>>> import numpy as np
>>> np.set_printoptions(precision=2, suppress=True, linewidth=200)
>>> m1 = np.array([[2, 7, 0, 0], [8, -6, 0, 0], [0, 0, 2, 7], [0, 0, 8, -6]])
>>> m1
array([[ 2,  7,  0,  0],
       [ 8, -6,  0,  0],
       [ 0,  0,  2,  7],
       [ 0,  0,  8, -6]])
>>> # 2 groups of indices that never mix
>>> rng = np.random.default_rng(40)
>>> lab = rng.permutation(4)
>>> lab
array([1, 0, 3, 2])
>>> out = m1[lab][:, lab]
>>> out
array([[-6,  8,  0,  0],
       [ 7,  2,  0,  0],
       [ 0,  0, -6,  8],
       [ 0,  0,  7,  2]])
>>> np.diag(out)
array([-6,  2, -6,  2])
>>> cov = m1.T @ m1
>>> np.trace(cov), (m1 ** 2).sum()
(np.int64(306), np.int64(306))
>>> np.linalg.eigvalsh(cov)[::-1]
array([111.55, 111.55,  41.45,  41.45])
>>> cov
array([[ 68, -34,   0,   0],
       [-34,  85,   0,   0],
       [  0,   0,  68, -34],
       [  0,   0, -34,  85]])
>>> np.allclose(cov, cov.T)
True
>>> print((m1 @ m1.T).shape)
(4, 4)
>>> x0 = np.array([-3, -1, -2, 0])
>>> y = m1 @ x0
>>> y
array([-13, -18,  -4, -16])
>>> np.linalg.solve(m1, y + m1[:, 0])
array([-2., -1., -2.,  0.])
>>> M = np.load("run13.npy")
>>> M
array([[ 0, -3,  3,  3, -2,  2,  0,  1],
       [ 1,  3,  3, -1, -1,  2,  3,  1],
       [ 1,  3,  3, -1, -1,  2,  3,  1],
       [-1, -2, -1, -3, -3,  1,  1,  2],
       [ 3,  0, -1,  3,  1, -1, -3, -2],
       [-1,  0,  0, -3,  1,  2, -2,  1],
       [ 3, -1, -2,  1,  3,  2, -1,  0],
       [-3,  1, -1,  3,  3, -2, -3, -3],
       [-3,  0, -1, -1,  0,  0, -1,  0]])
>>> # rows 1 and 2 are equal
>>> hat = M @ np.linalg.solve(M.T @ M, M.T)
>>> np.allclose(hat @ hat, hat)
True
>>> print(np.round(np.linalg.eigvalsh(hat), 2) + 0)
[0. 1. 1. 1. 1. 1. 1. 1. 1.]
>>> J = np.load("sample11.npy")
>>> J
array([[  0.6,   0.3,   1.2,   0.4,  -1.6,  -0.3,   0.6,   0.9],
       [ -0.6,   0. ,   0.6,  -0.9,  -1.5,   0.8,   1.4,   0.5],
       [ -0.5,   1.8,  -1.6,   0.7,  -0.3,   0.8,   1.1,  -0.6],
       [ -0.2,  -0.1,   0.2,  -0.6,  -1.1,   1.5,   0.9,  -0.4],
       [ -0.5,  -1.3,  -0.1,  -0.4,  -0.7,   1.9,   0.4,   0.3],
       [  0. ,   1.4,  -0.2,  -0.4,  -2. ,   0.3,   0.8,  -0.8],
       [  1.5,   0.6,   0.3,   0.8,  -1. ,   0.4,  -0.1,  -0.1],
       [  1.4,   1.2,  -0.7,  -0.3,   0.4,  -1.2,  -1.7,  -0.4],
       [ -0.3,   0.9,   0.3,  -1.5,  -1.3,   0.2,  -0.3,  -0.5],
       [  1. ,  -1.3,  -0.3,  -0.7,   1.1,   1.7,  -0.7,   0.6],
       [ -0.1,  -0.9,  -0.8,   0. ,  -1.1,   0. ,  -0.1,  -0.4],
       [-18. ,  18. , -30. , -20. , -48. ,  30. ,  22. , -24. ],
       [  0.6,   0.8,  -0.5,   1.1,  -0.3,   0.9,  -1.6,  -1.6]])
>>> # row 11 is much longer than the rest
>>> x0 = np.array([-3, -3, 3, 0, 0, 3, 0, 1])
>>> y = J @ x0
>>> np.round(np.linalg.solve(J.T @ J, J.T @ y), 2) + 0
array([-3., -3.,  3.,  0.,  0.,  3.,  0.,  1.])
>>> print(np.round(np.linalg.pinv(J) @ J, 2) + 0)
[[1. 0. 0. 0. 0. 0. 0. 0.]
 [0. 1. 0. 0. 0. 0. 0. 0.]
 [0. 0. 1. 0. 0. 0. 0. 0.]
 [0. 0. 0. 1. 0. 0. 0. 0.]
 [0. 0. 0. 0. 1. 0. 0. 0.]
 [0. 0. 0. 0. 0. 1. 0. 0.]
 [0. 0. 0. 0. 0. 0. 1. 0.]
 [0. 0. 0. 0. 0. 0. 0. 1.]]
>>> np.round(np.linalg.lstsq(J, y)[0], 2) + 0
array([-3., -3.,  3.,  0.,  0.,  3.,  0.,  1.])
>>> try:
...     np.linalg.solve(J, y)
... except np.linalg.LinAlgError as e:
...     print("failed:", e)
... 
failed: Last 2 dimensions of the array must be square
>>> y = y + 0.05 * rng.normal(size=13)
>>> y
array([  0.86,   6.54,  -6.95,   5.55,  11.08,  -4.63,  -4.35, -13.93,  -0.79,   5.71,   0.22, -24.03,  -4.65])
>>> c, *_ = np.linalg.lstsq(J, y)
>>> c
array([-3.  , -3.02,  3.01, -0.03,  0.01,  2.98,  0.02,  0.97])
>>> print(np.round(J.T @ (y - J @ c), 2) + 0)
[0. 0. 0. 0. 0. 0. 0. 0.]
>>> Uu, sigma, VT = np.linalg.svd(J)
>>> np.argmax(sigma[:-1] / (sigma[1:] + 1e-6)) + 1
np.int64(1)
>>> sigma
array([78.94,  4.6 ,  3.81,  3.06,  2.6 ,  1.88,  1.57,  0.64])
>>> out = Uu[:, :1] @ np.diag(sigma[:1]) @ VT[:1]
>>> np.round(np.linalg.norm(J - out, 2), 2), round(float(sigma[1]), 2)
(np.float64(4.6), 4.6)
>>> print(round(np.linalg.norm(J - out) / np.linalg.norm(J), 2))
0.1
>>> print(np.linalg.matrix_rank(out))
1
>>> np.linalg.matrix_rank(J, rtol=0.05)
np.int64(2)
>>> print(J.reshape(-1, 2))
[[  0.6   0.3]
 [  1.2   0.4]
 [ -1.6  -0.3]
 [  0.6   0.9]
 [ -0.6   0. ]
 [  0.6  -0.9]
 [ -1.5   0.8]
 [  1.4   0.5]
 [ -0.5   1.8]
 [ -1.6   0.7]
 [ -0.3   0.8]
 [  1.1  -0.6]
 [ -0.2  -0.1]
 [  0.2  -0.6]
 [ -1.1   1.5]
 [  0.9  -0.4]
 [ -0.5  -1.3]
 [ -0.1  -0.4]
 [ -0.7   1.9]
 [  0.4   0.3]
 [  0.    1.4]
 [ -0.2  -0.4]
 [ -2.    0.3]
 [  0.8  -0.8]
 [  1.5   0.6]
 [  0.3   0.8]
 [ -1.    0.4]
 [ -0.1  -0.1]
 [  1.4   1.2]
 [ -0.7  -0.3]
 [  0.4  -1.2]
 [ -1.7  -0.4]
 [ -0.3   0.9]
 [  0.3  -1.5]
 [ -1.3   0.2]
 [ -0.3  -0.5]
 [  1.   -1.3]
 [ -0.3  -0.7]
 [  1.1   1.7]
 [ -0.7   0.6]
 [ -0.1  -0.9]
 [ -0.8   0. ]
 [ -1.1   0. ]
 [ -0.1  -0.4]
 [-18.   18. ]
 [-30.  -20. ]
 [-48.   30. ]
 [ 22.  -24. ]
 [  0.6   0.8]
 [ -0.5   1.1]
 [ -0.3   0.9]
 [ -1.6  -1.6]]
>>> T = J.reshape(13, 2, -1)
>>> print(np.swapaxes(T, 1, 2)[6])
[[ 1.5 -1. ]
 [ 0.6  0.4]
 [ 0.3 -0.1]
 [ 0.8 -0.1]]
>>> print(T.sum(axis=1))
[[ -1.    0.    1.8   1.3]
 [ -2.1   0.8   2.   -0.4]
 [ -0.8   2.6  -0.5   0.1]
 [ -1.3   1.4   1.1  -1. ]
 [ -1.2   0.6   0.3  -0.1]
 [ -2.    1.7   0.6  -1.2]
 [  0.5   1.    0.2   0.7]
 [  1.8   0.   -2.4  -0.7]
 [ -1.6   1.1   0.   -2. ]
 [  2.1   0.4  -1.   -0.1]
 [ -1.2  -0.9  -0.9  -0.4]
 [-66.   48.   -8.  -44. ]
 [  0.3   1.7  -2.1  -0.5]]
>>> T.shape
(13, 2, 4)
>>> np.einsum("ihd,jhd->hij", T, T).shape
(2, 13, 13)
>>> print(T[:, 0])
[[  0.6   0.3   1.2   0.4]
 [ -0.6   0.    0.6  -0.9]
 [ -0.5   1.8  -1.6   0.7]
 [ -0.2  -0.1   0.2  -0.6]
 [ -0.5  -1.3  -0.1  -0.4]
 [  0.    1.4  -0.2  -0.4]
 [  1.5   0.6   0.3   0.8]
 [  1.4   1.2  -0.7  -0.3]
 [ -0.3   0.9   0.3  -1.5]
 [  1.   -1.3  -0.3  -0.7]
 [ -0.1  -0.9  -0.8   0. ]
 [-18.   18.  -30.  -20. ]
 [  0.6   0.8  -0.5   1.1]]
>>> T.transpose(1, 0, 2)
array([[[  0.6,   0.3,   1.2,   0.4],
        [ -0.6,   0. ,   0.6,  -0.9],
        [ -0.5,   1.8,  -1.6,   0.7],
        [ -0.2,  -0.1,   0.2,  -0.6],
        [ -0.5,  -1.3,  -0.1,  -0.4],
        [  0. ,   1.4,  -0.2,  -0.4],
        [  1.5,   0.6,   0.3,   0.8],
        [  1.4,   1.2,  -0.7,  -0.3],
        [ -0.3,   0.9,   0.3,  -1.5],
        [  1. ,  -1.3,  -0.3,  -0.7],
        [ -0.1,  -0.9,  -0.8,   0. ],
        [-18. ,  18. , -30. , -20. ],
        [  0.6,   0.8,  -0.5,   1.1]],

       [[ -1.6,  -0.3,   0.6,   0.9],
        [ -1.5,   0.8,   1.4,   0.5],
        [ -0.3,   0.8,   1.1,  -0.6],
        [ -1.1,   1.5,   0.9,  -0.4],
        [ -0.7,   1.9,   0.4,   0.3],
        [ -2. ,   0.3,   0.8,  -0.8],
        [ -1. ,   0.4,  -0.1,  -0.1],
        [  0.4,  -1.2,  -1.7,  -0.4],
        [ -1.3,   0.2,  -0.3,  -0.5],
        [  1.1,   1.7,  -0.7,   0.6],
        [ -1.1,   0. ,  -0.1,  -0.4],
        [-48. ,  30. ,  22. , -24. ],
        [ -0.3,   0.9,  -1.6,  -1.6]]])
